% ipython --no-banner

In [1]: import numpy as np

In [2]: np.set_printoptions(suppress=True, linewidth=160)

In [3]: m1 = np.loadtxt("a.csv", delimiter=",")

In [4]: print(m1)
[[ -3.   -3.2   2.7   2.8  -4.3   9.    4.3]
 [-15.2 -10.6  -1.4   1.9  -5.2   6.1   1.5]
 [ -0.2  -5.1   3.9  -1.8  -0.3   0.9   4.1]
 [  2.6  -0.7   1.6   1.1  -0.5   2.9   3.1]
 [ 12.9   5.    3.5  -1.1   1.6  -0.9   2.8]
 [  1.3  -2.6   3.4  -2.2   1.2  -0.7   2.4]
 [ 13.6   8.1   0.6  -0.9   4.9  -7.4  -1.8]
 [  3.9  -1.4   3.9  -1.7   0.3   0.7   2.7]
 [  1.8   2.9   5.7  -0.4  -0.8   5.8   3.1]
 [ -3.3  -5.5   2.3   1.2  -3.2   5.7   3.4]
 [ 11.6  11.8   3.3  -3.3   5.9  -6.7  -2.3]
 [ -2.5  -4.9   3.7  -1.1  -1.    1.7   3.7]
 [  3.   -6.4   1.4  -0.8  -1.3   1.3   4.8]]

In [5]: u = np.array([4, 1])

In [6]: print(np.round(np.convolve(m1[7], u), 1))
[15.6 -1.7 14.2 -2.9 -0.5  3.1 11.5  2.7]

In [7]: print(np.round(np.cross(m1[7, :3], m1[9, :3]), 1))
[ 18.2 -21.8 -26.1]

In [8]: M = np.loadtxt("out19.csv", delimiter=",")

In [9]: print(M)
[[ 1. -1.  1. -1.  1. -1.  1. -1.]
 [ 1. -1. -1.  1. -1.  1.  1. -1.]
 [ 1.  1.  1.  1. -1. -1. -1. -1.]
 [ 1. -1.  1. -1. -1.  1. -1.  1.]
 [ 1. -1. -1.  1.  1. -1. -1.  1.]
 [ 1.  1. -1. -1. -1. -1.  1.  1.]
 [ 1.  1.  1.  1.  1.  1.  1.  1.]
 [ 1.  1. -1. -1.  1.  1. -1. -1.]]

In [10]: print(M @ M.T)
[[8. 0. 0. 0. 0. 0. 0. 0.]
 [0. 8. 0. 0. 0. 0. 0. 0.]
 [0. 0. 8. 0. 0. 0. 0. 0.]
 [0. 0. 0. 8. 0. 0. 0. 0.]
 [0. 0. 0. 0. 8. 0. 0. 0.]
 [0. 0. 0. 0. 0. 8. 0. 0.]
 [0. 0. 0. 0. 0. 0. 8. 0.]
 [0. 0. 0. 0. 0. 0. 0. 8.]]

In [11]: print(np.round(np.linalg.svd(M, compute_uv=False), 1))
[2.8 2.8 2.8 2.8 2.8 2.8 2.8 2.8]

In [12]: print(M.T @ M)
[[8. 0. 0. 0. 0. 0. 0. 0.]
 [0. 8. 0. 0. 0. 0. 0. 0.]
 [0. 0. 8. 0. 0. 0. 0. 0.]
 [0. 0. 0. 8. 0. 0. 0. 0.]
 [0. 0. 0. 0. 8. 0. 0. 0.]
 [0. 0. 0. 0. 0. 8. 0. 0.]
 [0. 0. 0. 0. 0. 0. 8. 0.]
 [0. 0. 0. 0. 0. 0. 0. 8.]]

In [13]: print(M[:, 1] @ M[:, 5])
0.0

In [14]: W1 = np.array([[-1, 5, 5, -3, 2, 5],
    ...:     [5, -2, 1, -1, -5, -3],
    ...:     [-5, -1, 2, -3, -2, 2],
    ...:     [1, 2, -1, -1, -1, 2],
    ...:     [-2, -3, 0, -5, 2, -2],
    ...:     [2, -3, 1, -3, 0, -5],
    ...:     [-4, 0, -1, -2, 2, 4],
    ...:     [-4, -4, -3, 5, 0, -4]])

In [15]: c = np.array([1, 2, 2, 2, 2, 0])

In [16]: act = np.maximum(M @ W1 + c, 0)

In [17]: print((act > 0).astype(int))
[[0 1 1 0 1 1]
 [1 1 1 0 1 1]
 [1 1 1 0 0 1]
 [0 1 1 1 1 0]
 [0 1 0 1 1 1]
 [1 1 1 1 1 1]
 [0 0 1 0 0 0]
 [1 1 1 0 1 0]]

In [18]: print(np.round((act > 0).mean(axis=0), 1))
[0.5 0.9 0.9 0.4 0.8 0.6]

In [19]: print(act)
[[ 0. 10. 10.  0. 12. 19.]
 [ 5. 16.  6.  0. 10. 13.]
 [ 9. 16. 12.  0.  0. 13.]
 [ 0.  2.  8.  7.  4.  0.]
 [ 0.  8.  0.  7. 10.  3.]
 [ 1.  6.  2. 13.  2.  5.]
 [ 0.  0.  6.  0.  0.  0.]
 [17.  2. 12.  0.  2.  0.]]

In [20]: Z = np.array([[1, 4, -9],
    ...:     [7, 3, -6],
    ...:     [3, -2, -3],
    ...:     [5, 5, 5],
    ...:     [-8, -3, 0],
    ...:     [-4, 9, -8]])

In [21]: print(W1 @ Z)
[[ -2  25 -91]
 [ 41  -5 -17]
 [-13 -18  14]
 [  7  28 -39]
 [-56 -66  27]
 [-11 -63  22]
 [-49   6  -3]
 [  0 -33 126]]

In [22]: print(act @ Z)
[[ -72.  145. -242.]
 [   3.  143. -263.]
 [ 105.  177. -317.]
 [  41.   13.   -1.]
 [  -1.   56.  -37.]
 [  78.  122.  -26.]
 [  18.  -12.  -18.]
 [  51.   44. -201.]]

In [23]: print((act @ Z).round(6).argmax(axis=1))
[1 1 1 0 1 1 0 0]

In [24]: K = np.loadtxt("layer8.csv", delimiter=",")

In [25]: print(K.round(1) + 0)
[[ 0.3  2.7  0.6 -0.2  0.1  2.6  1.1 -0.9  0.   0.2  0.9  0.5  0.9 -0.7]
 [-0.1 -1.7  0.4  0.9 -1.  -0.5  0.3  0.9 -2.4 -0.1 -0.1  0.   1.6 -1.7]
 [-0.6  0.   1.2  0.5  0.  -0.3 -0.9 -1.1 -1.6  1.7 -1.6  1.  -0.5 -0.6]
 [ 1.8  0.2  1.   1.1  0.3  1.  -1.6  0.6  1.3  0.8  0.1 -0.1  0.2  0.8]
 [-1.  -0.8  1.7  1.2 -0.8  0.6  0.  -0.8 -0.2 -0.9  0.7  1.5 -0.8  1. ]
 [ 0.4 -0.5  0.   0.6 -1.3 -0.1  0.8 -1.8  0.5  0.7 -0.8 -1.2  0.7 -0.2]
 [-1.3  1.5 -0.7  0.4 -1.5  0.3  0.8  1.   0.5  1.9 -0.3 -0.4 -1.7 -1.2]]

In [26]: u = np.array([3, 1, 3])

In [27]: print(np.round(np.convolve(K[1], u), 1))
[-0.4 -5.2 -0.9 -1.8 -1.   0.3 -2.6  1.4 -5.3 -0.1 -7.6 -0.5  4.2 -3.6  3.  -5.1]

In [28]: print(np.round(np.polyval(u, K[1]), 1))
[ 2.9  9.7  3.8  6.6  5.1  3.2  3.6  6.1 17.4  2.9  2.9  3.  11.8  9.9]

In [29]: print(np.round(np.array([np.convolve(row, u, "same") for row in K]), 1))
[[ 8.5  5.6  8.1  1.9  7.1  6.1  6.   2.3 -2.3  2.9  2.8  6.   0.1  2. ]
 [-5.2 -0.9 -1.8 -1.   0.3 -2.6  1.4 -5.3 -0.1 -7.6 -0.5  4.2 -3.6  3. ]
 [-0.5  1.8  2.9  4.   0.6 -3.1 -5.  -8.7  0.2 -8.1  6.4 -5.5  0.6 -2.2]
 [ 2.5  8.6  5.1  5.1  6.6 -2.8  3.1 -0.3  5.3  4.9  2.4  1.1  2.5  1.5]
 [-3.4  1.3  2.7  3.7  4.5 -1.9 -0.5 -1.4 -5.2  0.4  2.3  1.1  6.5 -1.3]
 [-1.1  0.8  0.5 -3.3  0.3 -1.7 -5.   2.2 -3.  -0.2 -2.4 -1.5 -3.4  2. ]
 [ 3.2 -4.6  5.1 -6.4  0.5 -2.   4.6  5.   9.2  2.6  4.2 -6.3 -6.4 -6.2]]

In [30]: A2 = K / np.linalg.norm(K, axis=1)
Traceback (most recent call last):
  Cell In[30], line 1
    A2 = K / np.linalg.norm(K, axis=1)
ValueError: operands could not be broadcast together with shapes (7,14) (7,) 


In [31]: A2 = K / np.linalg.norm(K, axis=1, keepdims=True)

In [32]: G = A2 @ A2.T

In [33]: print(G[2].round(1) + 0)
[-0.1  0.3  1.   0.   0.2  0.1  0.2]

In [34]: print(G.round(1) + 0)
[[ 1.  -0.2 -0.1  0.1  0.   0.   0.2]
 [-0.2  1.   0.3 -0.3  0.1  0.1 -0.1]
 [-0.1  0.3  1.   0.   0.2  0.1  0.2]
 [ 0.1 -0.3  0.   1.   0.   0.  -0.2]
 [ 0.   0.1  0.2  0.   1.   0.  -0.2]
 [ 0.   0.1  0.1  0.   0.   1.   0.1]
 [ 0.2 -0.1  0.2 -0.2 -0.2  0.1  1. ]]
